% ipython --no-banner

In [1]: import numpy as np

In [2]: from numpy import linalg as LA

In [3]: np.set_printoptions(precision=3, suppress=True, linewidth=100, legacy="1.25")

In [4]: def rnd(a):
   ...:     return np.round(a, 3) + 0
   ...: 

In [5]: J = np.loadtxt("dump.csv", delimiter=",")

In [6]: J
Out[6]: 
array([[ 0., -5., -1., -4.],
       [ 0.,  0.,  1.,  1.],
       [ 0.,  0.,  0., -3.],
       [ 0.,  0.,  0.,  0.]])

In [7]: J.mean(axis=0)
Out[7]: array([ 0.  , -1.25,  0.  , -1.5 ])

In [8]: np.abs(J).max()
Out[8]: 5.0

In [9]: [round(float(x), 3) for x in LA.svd(J, compute_uv=False)[:3]]
Out[9]: [6.828, 2.344, 0.937]

In [10]: LA.cond(J) > 100
Out[10]: True

In [11]: LA.matrix_rank(J, rtol=0.1)
Out[11]: 3

In [12]: rnd(LA.norm(J, 2) / LA.norm(J))
Out[12]: 0.938

In [13]: P = np.triu(np.array([[0, 2, -1, 1], [5, 4, 0, -3], [3, 3, -1, 3], [-4, -5, -2, -3]]), 1) + np.eye(4)

In [14]: out = P @ J @ LA.inv(P)

In [15]: out
Out[15]: 
array([[  0.,  -5.,   1., -17.],
       [  0.,   0.,   1.,  -2.],
       [  0.,   0.,   0.,  -3.],
       [  0.,   0.,   0.,   0.]])

In [16]: LA.matrix_rank(out)
Out[16]: 3

In [17]: np.trace(out), np.trace(J)
Out[17]: (0.0, 0.0)

In [18]: out = np.array([[2, 0], [1, 0], [2, 1], [0, 0]])

In [19]: np.einsum("ij->j", J)
Out[19]: array([ 0., -5.,  0., -6.])

In [20]: LA.matrix_rank(J @ out)
Out[20]: 2

In [21]: rng = np.random.default_rng(36)

In [22]: theta = rng.uniform(0, 2 * np.pi, 13)

In [23]: Q, _ = LA.qr(np.array([[-2.2, 0.5], [0.3, 1.3], [0.6, 1.0]]))

In [24]: mat = 3 * np.c_[np.cos(theta), np.sin(theta)] @ Q.T

In [25]: rnd(mat)
Out[25]: 
array([[-1.932, -1.907, -1.276],
       [ 1.828, -1.678, -1.685],
       [-1.763,  1.722,  1.711],
       [ 1.903, -1.626, -1.654],
       [ 1.898,  1.927,  1.298],
       [ 2.918, -0.231, -0.657],
       [ 2.974,  0.123, -0.372],
       [-1.473,  1.89 ,  1.805],
       [-0.866, -2.276, -1.752],
       [-2.419, -1.536, -0.89 ],
       [ 0.661, -2.199, -1.931],
       [ 1.976, -1.572, -1.62 ],
       [ 2.243,  1.694,  1.049]])

In [26]: out = mat + rng.integers(-2, 3, (13, 2)) @ rng.integers(-2, 3, (2, 3))

In [27]: rnd(out)
Out[27]: 
array([[-1.932, -5.907, -3.276],
       [ 1.828, -0.678,  0.315],
       [-1.763,  3.722,  2.711],
       [ 1.903,  1.374,  1.346],
       [ 1.898,  3.927, -0.702],
       [ 2.918,  0.769,  1.343],
       [ 2.974,  0.123, -3.372],
       [-1.473, -2.11 , -0.195],
       [-0.866, -4.276, -2.752],
       [-2.419,  0.464,  3.11 ],
       [ 0.661, -2.199, -1.931],
       [ 1.976, -3.572,  0.38 ],
       [ 2.243,  2.694,  3.049]])

In [28]: rnd(out - mat)
Out[28]: 
array([[ 0., -4., -2.],
       [ 0.,  1.,  2.],
       [ 0.,  2.,  1.],
       [ 0.,  3.,  3.],
       [ 0.,  2., -2.],
       [ 0.,  1.,  2.],
       [ 0.,  0., -3.],
       [ 0., -4., -2.],
       [ 0., -2., -1.],
       [ 0.,  2.,  4.],
       [ 0.,  0.,  0.],
       [ 0., -2.,  2.],
       [ 0.,  1.,  2.]])

In [29]: rnd(LA.svd(out - mat, compute_uv=False))
Out[29]: array([9.95 , 5.385, 0.   ])
